$ python3 -q
>>> import numpy as np
>>> import numpy.linalg as la
>>> np.set_printoptions(precision=2, suppress=True, linewidth=200)
>>> cent = np.array([[2, 2, 2, 2, 3, 2, 1, 1, 2],
...     [3, 0, 2, 1, 2, 3, 3, 2, 1],
...     [0, 3, 0, 0, 3, 0, 0, 1, 2],
...     [0, 1, 1, 1, 1, 2, 2, 2, 1],
...     [3, 3, 3, 0, 1, 3, 3, 3, 0],
...     [3, 1, 1, 0, 3, 0, 3, 2, 3],
...     [2, 1, 3, 0, 3, 1, 3, 1, 1],
...     [2, 3, 3, 0, 0, 2, 3, 3, 1],
...     [2, 2, 3, 0, 1, 1, 0, 0, 0]])
>>> rng = np.random.default_rng(16985)
>>> W0 = (rng.random((13, 9)) < 0.25) @ cent
>>> W0
array([[ 0,  1,  1,  1,  1,  2,  2,  2,  1],
       [ 9,  4,  6,  1,  6,  6,  9,  7,  4],
       [ 7,  6,  8,  2,  7,  6,  7,  5,  3],
       [ 2,  3,  4,  1,  2,  3,  2,  2,  1],
       [ 0,  4,  1,  1,  4,  2,  2,  3,  3],
       [ 0,  1,  1,  1,  1,  2,  2,  2,  1],
       [ 4,  5,  5,  2,  3,  4,  4,  4,  3],
       [ 7,  3,  7,  3,  8,  6,  7,  4,  4],
       [ 2,  3,  3,  0,  0,  2,  3,  3,  1],
       [ 5,  4,  4,  0,  3,  2,  6,  5,  4],
       [ 0,  1,  1,  1,  1,  2,  2,  2,  1],
       [ 5,  7,  4,  3, 10,  4,  6,  6,  8],
       [ 2,  2,  3,  0,  1,  1,  0,  0,  0]])
>>> # rows 0 and 5 are equal
>>> proj = W0 @ la.solve(W0.T @ W0, W0.T)
>>> np.round(np.trace(proj), 2)
np.float64(9.0)
>>> np.round(la.eigvalsh(proj), 2) + 0
array([0., 0., 0., 0., 1., 1., 1., 1., 1., 1., 1., 1., 1.])
>>> W = np.array([[9, 2, 0, -5, 2, 8],
...     [1, -5, 8, 7, -4, -1],
...     [-3, 7, -6, 9, 9, 9],
...     [7, -7, -3, 2, -2, 5],
...     [6, -5, -9, 2, 7, 6],
...     [7, 8, 8, -7, 9, 3],
...     [1, -9, 0, -8, -3, -7],
...     [4, 4, 9, 9, 3, 6],
...     [7, -3, 2, 5, 6, 6]])
>>> c = np.array([-1, -2, -2, -2, -2, 0])
>>> H = np.maximum(W0 @ W + c, 0)
>>> H
array([[ 41,   0,  24,  11,  32,  29],
       [216,   0,  56,  18, 166, 184],
       [190,   0,  28,  57, 171, 191],
       [ 65,   9,  21,  37,  71,  79],
       [ 80,   0,  34,  57,  56,  62],
       [ 41,   0,  24,  11,  32,  29],
       [126,   0,  49,  59, 102, 126],
       [206,   0,   0,  27, 182, 196],
       [ 47,   6,  49,  30,  41,  49],
       [122,   0,  48,  46,  88, 108],
       [ 41,   0,  24,  11,  32,  29],
       [234,   0,  33, 102, 164, 198],
       [ 23,  16,   0,  24,  37,  50]])
>>> cent = np.array([[-4, -1], [2, -4], [-5, -1], [4, 2], [-4, -3], [3, 4]])
>>> H @ cent
array([[ -281,   -23],
       [-1184,     2],
       [ -783,   147],
       [ -246,    55],
       [ -300,    80],
       [ -281,   -23],
       [ -543,   141],
       [ -856,    86],
       [ -318,    13],
       [ -572,    90],
       [ -281,   -23],
       [ -755,   237],
       [   38,    50]])
>>> out = W0 / la.norm(W0, axis=1, keepdims=True)
>>> C2 = out @ out.T
>>> (C2 - 2 * np.eye(13)).round(6).argmax(axis=1)
array([ 5,  9,  7,  6, 11,  0,  2,  2,  6,  1,  0,  4,  3])
>>> la.norm(out, axis=1)
array([1., 1., 1., 1., 1., 1., 1., 1., 1., 1., 1., 1., 1.])
>>> K = np.loadtxt("arr.csv", delimiter=",")
>>> K
array([[-3.,  1.,  0.,  0.,  0.,  0.,  0.],
       [ 0., -3.,  1.,  0.,  0.,  0.,  0.],
       [ 0.,  0., -3.,  1.,  0.,  0.,  0.],
       [ 0.,  0.,  0., -3.,  1.,  0.,  0.],
       [ 0.,  0.,  0.,  0., -3.,  1.,  0.],
       [ 0.,  0.,  0.,  0.,  0., -3.,  1.],
       [ 0.,  0.,  0.,  0.,  0.,  0., -3.]])
>>> q, V = la.qr(K[:, :1])[0], la.qr(K[:, 1:])[0]
>>> sigma = la.svd(q.T @ V, compute_uv=False)
>>> sigma
array([0.33])
>>> np.degrees(np.arccos(sigma.clip(0, 1)))
array([70.53])
>>> np.round(la.norm(q @ q.T - V @ V.T, 2), 2)
np.float64(1.0)
>>> lab = rng.permutation(7)
>>> out = K[:, lab] * rng.choice([-1, 1], 7)
>>> out
array([[ 0.,  1.,  3., -0., -0.,  0., -0.],
       [ 0., -3., -0., -1., -0.,  0., -0.],
       [ 1.,  0., -0.,  3., -0.,  0., -0.],
       [-3.,  0., -0., -0., -1.,  0., -0.],
       [ 0.,  0., -0., -0.,  3.,  1., -0.],
       [ 0.,  0., -0., -0., -0., -3., -1.],
       [ 0.,  0., -0., -0., -0.,  0.,  3.]])
>>> Uu, _, Vh = la.svd(K.T @ out)
>>> lab
array([3, 1, 0, 2, 4, 5, 6])
>>> cent = np.array([[3, 0, 2, 3], [3, 2, 3, 1], [1, 3, 2, 3]])
>>> data = np.repeat(cent, 17 // 3, axis=0)
>>> data = data + 0.05 * rng.normal(size=data.shape)
>>> data
array([[ 3.05,  0.01,  2.02,  3.04],
       [ 3.01, -0.09,  1.99,  3.04],
       [ 3.01, -0.04,  2.04,  3.02],
       [ 3.04, -0.02,  1.96,  2.93],
       [ 3.07,  0.05,  2.06,  3.  ],
       [ 2.99,  1.98,  2.91,  1.  ],
       [ 2.96,  2.06,  2.9 ,  1.  ],
       [ 3.03,  2.1 ,  2.9 ,  0.94],
       [ 3.01,  2.06,  2.95,  1.07],
       [ 3.04,  2.02,  3.04,  0.98],
       [ 1.02,  3.02,  2.01,  3.02],
       [ 0.94,  2.98,  2.02,  2.94],
       [ 0.98,  2.83,  1.99,  3.08],
       [ 0.93,  2.97,  2.  ,  2.98],
       [ 1.03,  2.96,  1.97,  2.96]])
>>> lab = data[:, 0] > np.median(data[:, 0])
>>> u = data[lab].mean(axis=0) - data[~lab].mean(axis=0)
>>> np.argsort(-np.abs(u).round(6), kind="stable")
array([1, 0, 3, 2])
>>> u
array([ 1.3 , -1.47,  0.19, -0.36])
>>> (((data - data.mean(axis=0)) @ u > 0) == lab).mean()
np.float64(0.8)
>>> lab.astype(int)
array([1, 1, 0, 1, 1, 0, 0, 1, 1, 1, 0, 0, 0, 0, 0])
>>> C2 = np.cov(data, rowvar=False)
>>> np.argsort(-data.std(axis=0).round(6), kind="stable")
array([1, 0, 3, 2])
>>> np.median(data, axis=0)
array([3.01, 2.06, 2.02, 2.96])
>>> cent = data[[6, 8]].astype(float)
>>> for _ in range(6):
...     lab = la.norm(data[:, None] - cent, axis=-1).argmin(axis=1)
...     cent = np.array([data[lab == j].mean(axis=0) for j in range(2)])
... 
>>> lab
array([1, 1, 1, 1, 1, 0, 0, 0, 0, 0, 0, 0, 0, 0, 0])
>>> np.bincount(lab)
array([10,  5])
>>> cent[1] - cent[0]
array([ 1.04, -2.52, -0.46,  1.01])
>>> lab = rng.integers(0, 2, 8)
>>> X = (lab[:, None] == lab) * 5 + np.eye(8)
>>> X
array([[6., 0., 0., 5., 0., 0., 5., 0.],
       [0., 6., 5., 0., 5., 5., 0., 5.],
       [0., 5., 6., 0., 5., 5., 0., 5.],
       [5., 0., 0., 6., 0., 0., 5., 0.],
       [0., 5., 5., 0., 6., 5., 0., 5.],
       [0., 5., 5., 0., 5., 6., 0., 5.],
       [5., 0., 0., 5., 0., 0., 6., 0.],
       [0., 5., 5., 0., 5., 5., 0., 6.]])
>>> # 2 groups of indices that never mix
>>> Lm = la.cholesky(X)
>>> Lm
array([[2.45, 0.  , 0.  , 0.  , 0.  , 0.  , 0.  , 0.  ],
       [0.  , 2.45, 0.  , 0.  , 0.  , 0.  , 0.  , 0.  ],
       [0.  , 2.04, 1.35, 0.  , 0.  , 0.  , 0.  , 0.  ],
       [2.04, 0.  , 0.  , 1.35, 0.  , 0.  , 0.  , 0.  ],
       [0.  , 2.04, 0.62, 0.  , 1.21, 0.  , 0.  , 0.  ],
       [0.  , 2.04, 0.62, 0.  , 0.38, 1.15, 0.  , 0.  ],
       [2.04, 0.  , 0.  , 0.62, 0.  , 0.  , 1.21, 0.  ],
       [0.  , 2.04, 0.62, 0.  , 0.38, 0.27, 0.  , 1.11]])
>>> la.eigvalsh(X).min() > 0
np.True_
>>> X / np.sqrt(np.outer(np.diag(X), np.diag(X)))
array([[1.  , 0.  , 0.  , 0.83, 0.  , 0.  , 0.83, 0.  ],
       [0.  , 1.  , 0.83, 0.  , 0.83, 0.83, 0.  , 0.83],
       [0.  , 0.83, 1.  , 0.  , 0.83, 0.83, 0.  , 0.83],
       [0.83, 0.  , 0.  , 1.  , 0.  , 0.  , 0.83, 0.  ],
       [0.  , 0.83, 0.83, 0.  , 1.  , 0.83, 0.  , 0.83],
       [0.  , 0.83, 0.83, 0.  , 0.83, 1.  , 0.  , 0.83],
       [0.83, 0.  , 0.  , 0.83, 0.  , 0.  , 1.  , 0.  ],
       [0.  , 0.83, 0.83, 0.  , 0.83, 0.83, 0.  , 1.  ]])
>>> Lm @ Lm.T
array([[6., 0., 0., 5., 0., 0., 5., 0.],
       [0., 6., 5., 0., 5., 5., 0., 5.],
       [0., 5., 6., 0., 5., 5., 0., 5.],
       [5., 0., 0., 6., 0., 0., 5., 0.],
       [0., 5., 5., 0., 6., 5., 0., 5.],
       [0., 5., 5., 0., 5., 6., 0., 5.],
       [5., 0., 0., 5., 0., 0., 6., 0.],
       [0., 5., 5., 0., 5., 5., 0., 6.]])
